% ipython --no-banner

In [1]: import numpy as np

In [2]: from numpy import linalg as LA

In [3]: np.set_printoptions(precision=2, suppress=True, linewidth=160, floatmode="fixed")

In [4]: B = np.array([[8, -8, -7], [8, -5, -1], [-5, 8, -1]])

In [5]: A = B - B.T

In [6]: A
Out[6]: 
array([[  0, -16,  -2],
       [ 16,   0,  -9],
       [  2,   9,   0]])

In [7]: # skew, so no eigenvalue has a real part

In [8]: U, s, Vt = LA.svd(A)

In [9]: np.argmax(s[:-1] / (s[1:] + 1e-6)) + 1
Out[9]: np.int64(2)

In [10]: B = U[:, :2] @ np.diag(s[:2]) @ Vt[:2]

In [11]: round(np.abs(A - B).max(), 2)
Out[11]: np.float64(0.0)

In [12]: round(float(LA.norm(A - B) / LA.norm(A)), 2)
Out[12]: 0.0

In [13]: [round(float(x), 2) for x in LA.svd(A, compute_uv=False)[:3]]
Out[13]: [18.47, 18.47, 0.0]

In [14]: B = A / LA.norm(A, axis=1, keepdims=True)

In [15]: gram = B @ B.T

In [16]: round(float(np.degrees(np.arccos(np.clip(gram[0, 1], -1, 1)))), 2)
Out[16]: 86.51

In [17]: U, s, Vt = LA.svd(A)

In [18]: V = Vt[:(s > 1e-8).sum()]

In [19]: rng = np.random.default_rng(8027)

In [20]: x0 = A[0] + 5 * A[1] + rng.integers(2) * np.eye(3)[2]

In [21]: x0
Out[21]: array([ 80.00, -16.00, -46.00])

In [22]: LA.matrix_rank(np.vstack([A, x0]))
Out[22]: np.int64(3)

In [23]: np.allclose(V.T @ V @ x0, x0)
Out[23]: False

In [24]: np.round(A @ LA.pinv(A) @ A, 2) + 0
Out[24]: 
array([[  0.00, -16.00,  -2.00],
       [ 16.00,   0.00,  -9.00],
       [  2.00,   9.00,   0.00]])

In [25]: LA.lstsq(A[:-1].T, A[-1])[2]
Out[25]: np.int32(2)

In [26]: basis = np.array([[-3, 1, 0]])

In [27]: J = rng.normal(size=(25, 1)) @ basis + np.array([-1, 0, -1])

In [28]: J.round(2) + 0
Out[28]: 
array([[ 1.14, -0.71, -1.00],
       [-2.23,  0.41, -1.00],
       [ 0.03, -0.34, -1.00],
       [-1.00,  0.00, -1.00],
       [-3.05,  0.68, -1.00],
       [-3.34,  0.78, -1.00],
       [-4.66,  1.22, -1.00],
       [-1.72,  0.24, -1.00],
       [ 6.03, -2.34, -1.00],
       [-2.75,  0.58, -1.00],
       [-1.69,  0.23, -1.00],
       [-2.05,  0.35, -1.00],
       [ 0.56, -0.52, -1.00],
       [ 0.13, -0.38, -1.00],
       [-2.99,  0.66, -1.00],
       [-4.50,  1.17, -1.00],
       [ 5.37, -2.12, -1.00],
       [-4.31,  1.10, -1.00],
       [-5.66,  1.55, -1.00],
       [ 5.97, -2.32, -1.00],
       [-4.64,  1.21, -1.00],
       [-3.20,  0.73, -1.00],
       [-2.23,  0.41, -1.00],
       [-0.65, -0.12, -1.00],
       [-0.17, -0.28, -1.00]])

In [29]: x0 = np.array([3, -2, -1])

In [30]: np.round(J @ np.eye(3)[1], 2) + 0
Out[30]: 
array([-0.71,  0.41, -0.34,  0.00,  0.68,  0.78,  1.22,  0.24, -2.34,  0.58,  0.23,  0.35, -0.52, -0.38,  0.66,  1.17, -2.12,  1.10,  1.55, -2.32,  1.21,
        0.73,  0.41, -0.12, -0.28])

In [31]: np.sign((J @ x0).round(6))
Out[31]: 
array([ 1.00, -1.00,  1.00, -1.00, -1.00, -1.00, -1.00, -1.00,  1.00, -1.00, -1.00, -1.00,  1.00,  1.00, -1.00, -1.00,  1.00, -1.00, -1.00,  1.00, -1.00,
       -1.00, -1.00, -1.00,  1.00])

In [32]: LA.norm(J @ x0) <= LA.norm(J, 2) * LA.norm(x0) + 1e-9
Out[32]: np.True_

In [33]: arr = np.load("dump.npy")

In [34]: arr
Out[34]: 
array([[0.05, 0.11, 0.19],
       [0.11, 0.24, 0.41],
       [0.19, 0.41, 0.71]])

In [35]: # symmetric, so the eigenvalues are real

In [36]: x0 = np.array([3, 3, 0])

In [37]: arr @ arr @ x0
Out[37]: array([0.47, 1.04, 1.80])

In [38]: np.trace(arr)
Out[38]: np.float64(1.0)

In [39]: U, s, Vt = LA.svd(arr)

In [40]: s.round(2) + 0
Out[40]: array([1.00, 0.00, 0.00])

In [41]: B = U[:, :1] @ np.diag(s[:1]) @ Vt[:1]

In [42]: round(float(LA.norm(arr - B) / LA.norm(arr)), 2)
Out[42]: 0.0

In [43]: LA.matrix_rank(arr, rtol=0.05)
Out[43]: np.int64(1)

In [44]: LA.matrix_rank(B)
Out[44]: np.int64(1)

In [45]: F = np.load("a.npy")

In [46]: F
Out[46]: 
array([[-1.20,  4.22,  1.40,  1.40],
       [ 0.30, -3.02,  1.10, -1.00],
       [ 0.60,  4.79,  0.50,  1.60],
       [-0.10,  2.69,  0.70,  0.90],
       [-1.80,  1.52,  1.10,  0.50],
       [-0.80, -3.29,  0.30, -1.10],
       [ 0.60, -5.10,  0.50, -1.70],
       [ 0.70,  4.53, -1.60,  1.50],
       [ 0.90,  0.90,  0.70,  0.30],
       [-2.50,  2.72,  1.10,  0.90],
       [-0.30, -3.56, -0.40, -1.20],
       [-0.60, -2.05,  1.50, -0.70],
       [-0.50,  2.41,  0.20,  0.80],
       [-0.70,  1.19, -0.70,  0.40]])

In [47]: np.round(np.abs(LA.svd(F)[2][-1]), 2) + 0
Out[47]: array([0.00, 0.32, 0.00, 0.95])

In [48]: round(np.log10(LA.cond(F)))
Out[48]: 3

In [49]: B = F / LA.norm(F, axis=1, keepdims=True)

In [50]: gram = B @ B.T

In [51]: np.argwhere(np.triu(np.abs(gram) > 0.95, 1))
Out[51]: 
array([[ 0,  3],
       [ 0, 12],
       [ 1,  6],
       [ 1,  7],
       [ 2,  3],
       [ 2,  5],
       [ 2,  6],
       [ 2, 10],
       [ 2, 12],
       [ 3, 10],
       [ 3, 12],
       [ 4,  9],
       [ 5,  7],
       [ 5, 10],
       [ 6, 10],
       [ 6, 12],
       [ 7, 11],
       [10, 12]])

In [52]: gram[2]
Out[52]: array([ 0.91, -0.89,  1.00,  0.98,  0.56, -0.98, -0.96,  0.91,  0.75,  0.67, -1.00, -0.76,  0.95,  0.68])

In [53]: proj = F @ LA.solve(F.T @ F, F.T)

In [54]: proj @ F[:, 3]
Out[54]: array([ 1.40, -1.00,  1.60,  0.90,  0.50, -1.10, -1.70,  1.50,  0.30,  0.90, -1.20, -0.70,  0.80,  0.40])

In [55]: np.allclose(proj @ proj, proj)
Out[55]: True

In [56]: round(np.trace(proj), 2)
Out[56]: np.float64(4.0)

In [57]: np.diag(proj)
Out[57]: array([0.30, 0.25, 0.30, 0.12, 0.23, 0.15, 0.22, 0.60, 0.23, 0.43, 0.37, 0.55, 0.05, 0.19])

In [58]: Xc = (F - F.mean(axis=0)) / F.std(axis=0)

In [59]: np.argwhere(np.abs(Xc) > 2)
Out[59]: 
array([[7, 2],
       [9, 0]])

In [60]: coef = LA.lstsq(np.delete(Xc, 3, axis=1), Xc[:, 3])[0]

In [61]: round(float(1 - np.var(Xc[:, 3] - np.delete(Xc, 3, axis=1) @ coef)), 2)
Out[61]: 1.0

In [62]: def softmax(z):
    ...:     e = np.exp(z - z.max(axis=-1, keepdims=True))
    ...:     return e / e.sum(axis=-1, keepdims=True)
    ...: 

In [63]: softmax(F[2])
Out[63]: array([0.01, 0.93, 0.01, 0.04])

In [64]: np.round(softmax(10 * F[2]), 2) + 0
Out[64]: array([0.00, 1.00, 0.00, 0.00])

In [65]: S = F @ F.T / np.sqrt(4)

In [66]: softmax(S).round(6).argmax(axis=1)
Out[66]: array([0, 6, 2, 2, 0, 6, 6, 7, 2, 0, 6, 6, 2, 7])

In [67]: softmax(S)[2] @ F
Out[67]: array([0.42, 4.67, 0.17, 1.55])

In [68]: M = np.load("w.npy")

In [69]: M
Out[69]: 
array([[ 0, -5, -1,  0],
       [ 5,  0,  2,  2],
       [ 1, -2,  0, -5],
       [ 0, -2,  5,  0]])

In [70]: # skew, so no eigenvalue has a real part

In [71]: proj = np.triu(np.array([[3, 0, 1, -1], [3, 0, -2, -3], [0, 2, -2, -3], [-3, -1, -1, 0]]), 1) + np.eye(4)

In [72]: B = proj @ M @ LA.inv(proj)

In [73]: np.round(np.poly(B), 2) + 0
Out[73]: array([  1.00,   0.00,  59.00,   0.00, 729.00])

In [74]: B
Out[74]: 
array([[  1.00,  -5.00, -17.00, -70.00],
       [  3.00,  10.00,   4.00,  57.00],
       [  1.00,   4.00,  -8.00, -16.00],
       [  0.00,  -2.00,   1.00,  -3.00]])

In [75]: np.trace(B), np.trace(M)
Out[75]: (np.float64(0.0), np.int64(0))

In [76]: round(float(LA.det(B)), 2)
Out[76]: 729.0

In [77]: B = M / LA.norm(M, axis=1, keepdims=True)

In [78]: gram = B @ B.T

In [79]: gram
Out[79]: 
array([[ 1.00, -0.07,  0.36,  0.18],
       [-0.07,  1.00, -0.16,  0.32],
       [ 0.36, -0.16,  1.00,  0.14],
       [ 0.18,  0.32,  0.14,  1.00]])

In [80]: (gram - 2 * np.eye(4)).round(6).argmax(axis=1)
Out[80]: array([2, 3, 0, 1])

In [81]: gram[0]
Out[81]: array([ 1.00, -0.07,  0.36,  0.18])

In [82]: np.diff(M, axis=0)
Out[82]: 
array([[ 5,  5,  3,  2],
       [-4, -2, -2, -7],
       [-1,  0,  5,  5]])

In [83]: M.sum(axis=1)
Out[83]: array([-6,  9, -6,  3])

In [84]: np.unravel_index(np.abs(M).argmax(), M.shape)
Out[84]: (np.int64(0), np.int64(1))

In [85]: M.mean(axis=0)
Out[85]: array([ 1.50, -2.25,  1.50, -0.75])

In [86]: LA.svd(M, compute_uv=False)
Out[86]: array([6.43, 6.43, 4.20, 4.20])

In [87]: round(float(LA.norm(M)), 2)
Out[87]: 10.86

In [88]: s = 10 * 0.2 ** np.arange(4)

In [89]: m1 = rng.normal(size=(14, 4)) * rng.permutation(s)

In [90]: m1.round(2) + 0
Out[90]: 
array([[ -0.54,  -0.21,  -0.10, -14.12],
       [  0.53,   0.29,  -0.02,   7.79],
       [  3.71,   0.10,   0.03,   6.76],
       [  1.14,  -0.51,  -0.09, -19.27],
       [  0.74,  -0.18,  -0.11,   2.64],
       [ -0.58,   0.07,   0.07,   0.24],
       [ -0.89,  -0.08,   0.00,  -6.83],
       [  1.42,   0.64,   0.05,   4.48],
       [ -1.20,   0.15,   0.10,   7.59],
       [  1.71,  -0.47,  -0.03,   6.33],
       [  1.27,   0.48,   0.03,   5.39],
       [  3.23,   0.37,  -0.16,  -6.55],
       [ -1.55,  -0.07,  -0.05, -14.37],
       [ -2.69,   0.39,  -0.05,  13.51]])

In [91]: dist = LA.norm(m1[:, None] - m1[None], axis=-1)

In [92]: dist.mean(axis=1).argmax()
Out[92]: np.int64(3)

In [93]: (dist + 1e9 * np.eye(14)).round(6).argmin(axis=1)
Out[93]: array([12,  8,  9,  0,  7,  4, 11, 10,  1, 10,  7,  6,  0,  8])

In [94]: dist[:5, :5]
Out[94]: 
array([[ 0.00, 21.95, 21.32,  5.43, 16.81],
       [21.95,  0.00,  3.35, 27.09,  5.18],
       [21.32,  3.35,  0.00, 26.17,  5.09],
       [ 5.43, 27.09, 26.17,  0.00, 21.92],
       [16.81,  5.18,  5.09, 21.92,  0.00]])

In [95]: dist[11]
Out[95]: array([ 8.48, 14.60, 13.32, 12.92,  9.53,  7.80,  4.15, 11.18, 14.82, 13.00, 12.10,  0.00,  9.18, 20.92])

In [96]: LA.norm(m1, axis=1)
Out[96]: array([14.13,  7.82,  7.71, 19.32,  2.75,  0.64,  6.89,  4.74,  7.68,  6.58,  5.56,  7.31, 14.45, 13.78])

In [97]: np.flatnonzero(dist[11] < dist.mean() / 2)
Out[97]: array([ 6, 11])

In [98]: LA.matrix_rank(dist ** 2)
Out[98]: np.int64(6)
